In [1]: import numpy as np

In [2]: from numpy import linalg as LA

In [3]: np.set_printoptions(precision=3, suppress=True, linewidth=120)

In [4]: F = np.load("a.npy")

In [5]: F
Out[5]: 
array([[1, 0, 0, 0, 0, 0, 0, 0],
       [0, 1, 0, 0, 0, 0, 0, 0],
       [0, 0, 1, 0, 0, 0, 0, 0],
       [0, 0, 0, 2, 0, 0, 0, 0],
       [0, 0, 0, 0, 1, 0, 0, 0],
       [0, 0, 0, 0, 0, 1, 0, 0],
       [0, 0, 0, 0, 0, 0, 1, 0],
       [0, 0, 0, 0, 0, 0, 0, 0]])

In [6]: Uu, s, vt = LA.svd(F)

In [7]: V = vt[:(s > 1e-8).sum()]

In [8]: rng = np.random.default_rng(22331)

In [9]: vec = F[5] + 4 * F[0] + rng.integers(2) * np.eye(8)[5]

In [10]: vec
Out[10]: array([4., 0., 0., 0., 0., 1., 0., 0.])

In [11]: np.allclose(V.T @ V @ vec, vec)
Out[11]: True

In [12]: np.diag(V.T @ V)
Out[12]: array([1., 1., 1., 1., 1., 1., 1., 0.])

In [13]: print(np.round(LA.norm(vec - V.T @ V @ vec), 3))
0.0

In [14]: V.T @ V
Out[14]: 
array([[1., 0., 0., 0., 0., 0., 0., 0.],
       [0., 1., 0., 0., 0., 0., 0., 0.],
       [0., 0., 1., 0., 0., 0., 0., 0.],
       [0., 0., 0., 1., 0., 0., 0., 0.],
       [0., 0., 0., 0., 1., 0., 0., 0.],
       [0., 0., 0., 0., 0., 1., 0., 0.],
       [0., 0., 0., 0., 0., 0., 1., 0.],
       [0., 0., 0., 0., 0., 0., 0., 0.]])

In [15]: ev, V = LA.eigh(F)

In [16]: V @ np.diag(ev) @ V.T
Out[16]: 
array([[1., 0., 0., 0., 0., 0., 0., 0.],
       [0., 1., 0., 0., 0., 0., 0., 0.],
       [0., 0., 1., 0., 0., 0., 0., 0.],
       [0., 0., 0., 2., 0., 0., 0., 0.],
       [0., 0., 0., 0., 1., 0., 0., 0.],
       [0., 0., 0., 0., 0., 1., 0., 0.],
       [0., 0., 0., 0., 0., 0., 1., 0.],
       [0., 0., 0., 0., 0., 0., 0., 0.]])

In [17]: print(np.unique(ev.round(6) + 0, return_counts=True)[1])
[1 6 1]

In [18]: ev
Out[18]: array([0., 1., 1., 1., 1., 1., 1., 2.])

In [19]: print(np.abs(V[:, -1]))
[0. 0. 0. 1. 0. 0. 0. 0.]

In [20]: (ev > 1e-8).sum(), (ev < -1e-8).sum()
Out[20]: (np.int64(7), np.int64(0))

In [21]: LA.eigvalsh(F + -2 * np.eye(8))
Out[21]: array([-2., -1., -1., -1., -1., -1., -1.,  0.])

In [22]: print(V.T @ F @ V)
[[0. 0. 0. 0. 0. 0. 0. 0.]
 [0. 1. 0. 0. 0. 0. 0. 0.]
 [0. 0. 1. 0. 0. 0. 0. 0.]
 [0. 0. 0. 1. 0. 0. 0. 0.]
 [0. 0. 0. 0. 1. 0. 0. 0.]
 [0. 0. 0. 0. 0. 1. 0. 0.]
 [0. 0. 0. 0. 0. 0. 1. 0.]
 [0. 0. 0. 0. 0. 0. 0. 2.]]

In [23]: V.T @ V
Out[23]: 
array([[1., 0., 0., 0., 0., 0., 0., 0.],
       [0., 1., 0., 0., 0., 0., 0., 0.],
       [0., 0., 1., 0., 0., 0., 0., 0.],
       [0., 0., 0., 1., 0., 0., 0., 0.],
       [0., 0., 0., 0., 1., 0., 0., 0.],
       [0., 0., 0., 0., 0., 1., 0., 0.],
       [0., 0., 0., 0., 0., 0., 1., 0.],
       [0., 0., 0., 0., 0., 0., 0., 1.]])
